$ python -q
>>> import numpy as np
>>> import numpy.linalg as la
>>> np.set_printoptions(precision=2, suppress=True, linewidth=120, sign=" ")
>>> m1 = np.load("out17.npy")
>>> m1
array([[ 1,  0,  0,  1,  0,  0,  0,  0],
       [ 0,  5,  0,  0,  4,  0,  2,  0],
       [ 0,  0,  0,  0,  0,  0,  0,  2],
       [ 3,  0,  0,  5,  0,  0,  0,  0],
       [ 0,  1,  0,  0,  2,  0,  3,  0],
       [ 1,  0,  0,  2,  0,  2,  0,  0],
       [ 0,  4,  0,  0,  0,  0,  1,  0],
       [ 0,  0,  5,  0,  0,  0,  0,  0]])
>>> # splits into 3 blocks
>>> np.flatnonzero(la.matrix_power((m1 != 0) + (m1.T != 0) + np.eye(8), 8)[1])
array([ 1,  4,  6])
>>> round(la.det(m1), 2)
np.float64(-1520.0)
>>> (m1 != 0).astype(int)
array([[ 1,  0,  0,  1,  0,  0,  0,  0],
       [ 0,  1,  0,  0,  1,  0,  1,  0],
       [ 0,  0,  0,  0,  0,  0,  0,  1],
       [ 1,  0,  0,  1,  0,  0,  0,  0],
       [ 0,  1,  0,  0,  1,  0,  1,  0],
       [ 1,  0,  0,  1,  0,  1,  0,  0],
       [ 0,  1,  0,  0,  0,  0,  1,  0],
       [ 0,  0,  1,  0,  0,  0,  0,  0]])
>>> np.sort(la.eigvals(m1).real)
array([-3.16,  0.01,  0.01,  0.35,  2.  ,  3.16,  5.65,  7.97])
>>> x0 = np.array([2, 1, -2, 1, -3, -1, -3, 2])
>>> target = m1 @ x0
>>> c, lr = np.zeros(8), 1 / la.norm(m1, 2) ** 2
>>> for i in range(30):
...     c -= lr * m1.T @ (m1 @ c - target)
...     if i % 10 == 0: print(i, round(la.norm(m1 @ c - target), 2))
... 
0 13.11
10 3.48
20 1.5
>>> c
array([ 1.11,  0.96, -2.  ,  1.52, -3.  , -0.85, -2.92,  1.7 ])
>>> round(la.cond(m1), 2)
np.float64(24.27)
>>> rng = np.random.default_rng(28149)
>>> z = rng.permutation(8)
>>> z
array([ 5,  4,  7,  3,  0,  2,  6,  1])
>>> A2 = m1[z][:, z]
>>> print(np.diag(A2))
[ 2  2  0  5  1  0  1  5]
>>> np.sort(np.abs(la.eigvals(A2)))
array([ 0.35,  2.  ,  2.18,  2.18,  3.16,  3.16,  5.65,  7.97])
>>> A2
array([[ 2,  0,  0,  2,  1,  0,  0,  0],
       [ 0,  2,  0,  0,  0,  0,  3,  1],
       [ 0,  0,  0,  0,  0,  5,  0,  0],
       [ 0,  0,  0,  5,  3,  0,  0,  0],
       [ 0,  0,  0,  1,  1,  0,  0,  0],
       [ 0,  0,  2,  0,  0,  0,  0,  0],
       [ 0,  0,  0,  0,  0,  0,  1,  4],
       [ 0,  4,  0,  0,  0,  0,  2,  5]])
>>> f = np.array([-7, 8, 3, -6, -6, -3, 6, 5])
>>> A2 = m1 + np.outer(f, np.eye(8)[1])
>>> la.matrix_rank(A2 - m1)
np.int64(1)
>>> np.round(la.det(A2) / la.det(m1), 2), round(1 + la.solve(m1, f)[1], 2)
(np.float64(3.32), np.float64(3.32))
>>> print(la.matrix_rank(la.inv(A2) - la.inv(m1), tol=1e-8))
1
>>> blk = np.stack([m1, 4 * m1, m1[::-1]])
>>> blk.sum(axis=0)
array([[  5,   0,   5,   5,   0,   0,   0,   0],
       [  0,  29,   0,   0,  20,   0,  11,   0],
       [  1,   0,   0,   2,   0,   2,   0,  10],
       [ 15,   1,   0,  25,   2,   0,   3,   0],
       [  3,   5,   0,   5,  10,   0,  15,   0],
       [  5,   0,   0,  10,   0,  10,   0,   2],
       [  0,  25,   0,   0,   4,   0,   7,   0],
       [  1,   0,  25,   1,   0,   0,   0,   0]])
>>> la.norm(blk, axis=(1, 2))
array([ 12.25,  48.99,  12.25])
>>> print(np.einsum("bij,cij->bc", blk, blk))
[[  150   600    44]
 [  600  2400   176]
 [   44   176   150]]
>>> (blk @ m1.T).shape
(3, 8, 8)
>>> blk.shape
(3, 8, 8)
>>> f = np.array([8, 0, 7, 4, 8, 4, 8, 4, 9])
>>> M = np.outer(rng.normal(size=11), f) + 0.05 * rng.normal(size=(11, 9))
>>> M.round(2) + 0
array([[ 4.63, -0.02,  3.96,  2.43,  4.54,  2.32,  4.54,  2.24,  5.21],
       [ 1.87,  0.05,  1.55,  0.86,  1.81,  0.9 ,  1.81,  0.92,  2.08],
       [ 4.75,  0.  ,  4.08,  2.37,  4.61,  2.3 ,  4.62,  2.25,  5.21],
       [ 2.3 , -0.04,  2.02,  1.26,  2.42,  1.17,  2.33,  1.2 ,  2.69],
       [-6.37, -0.04, -5.58, -3.08, -6.39, -3.26, -6.33, -3.2 , -7.2 ],
       [ 4.64, -0.01,  4.07,  2.45,  4.71,  2.28,  4.7 ,  2.33,  5.26],
       [12.08,  0.08, 10.66,  6.03, 12.09,  6.04, 12.13,  6.09, 13.72],
       [-8.63,  0.01, -7.58, -4.37, -8.61, -4.31, -8.59, -4.42, -9.74],
       [11.66, -0.04, 10.24,  5.84, 11.67,  5.83, 11.72,  5.86, 13.12],
       [ 3.77, -0.01,  3.33,  1.94,  3.77,  1.88,  3.84,  1.86,  4.21],
       [-0.87,  0.01, -0.75, -0.46, -0.8 , -0.49, -0.86, -0.48, -0.99]])
>>> th = np.radians(72)
>>> Rm = np.eye(9)
>>> Rm[1, 1] = Rm[0, 0] = np.cos(th)
>>> Rm[1, 0], Rm[0, 1] = -np.sin(th), np.sin(th)
>>> Rm
array([[ 0.31,  0.95,  0.  ,  0.  ,  0.  ,  0.  ,  0.  ,  0.  ,  0.  ],
       [-0.95,  0.31,  0.  ,  0.  ,  0.  ,  0.  ,  0.  ,  0.  ,  0.  ],
       [ 0.  ,  0.  ,  1.  ,  0.  ,  0.  ,  0.  ,  0.  ,  0.  ,  0.  ],
       [ 0.  ,  0.  ,  0.  ,  1.  ,  0.  ,  0.  ,  0.  ,  0.  ,  0.  ],
       [ 0.  ,  0.  ,  0.  ,  0.  ,  1.  ,  0.  ,  0.  ,  0.  ,  0.  ],
       [ 0.  ,  0.  ,  0.  ,  0.  ,  0.  ,  1.  ,  0.  ,  0.  ,  0.  ],
       [ 0.  ,  0.  ,  0.  ,  0.  ,  0.  ,  0.  ,  1.  ,  0.  ,  0.  ],
       [ 0.  ,  0.  ,  0.  ,  0.  ,  0.  ,  0.  ,  0.  ,  1.  ,  0.  ],
       [ 0.  ,  0.  ,  0.  ,  0.  ,  0.  ,  0.  ,  0.  ,  0.  ,  1.  ]])
>>> A2 = M @ Rm.T
>>> np.abs(A2 - M).max(axis=0)
array([  8.27,  11.55,   0.  ,   0.  ,   0.  ,   0.  ,   0.  ,   0.  ,   0.  ])
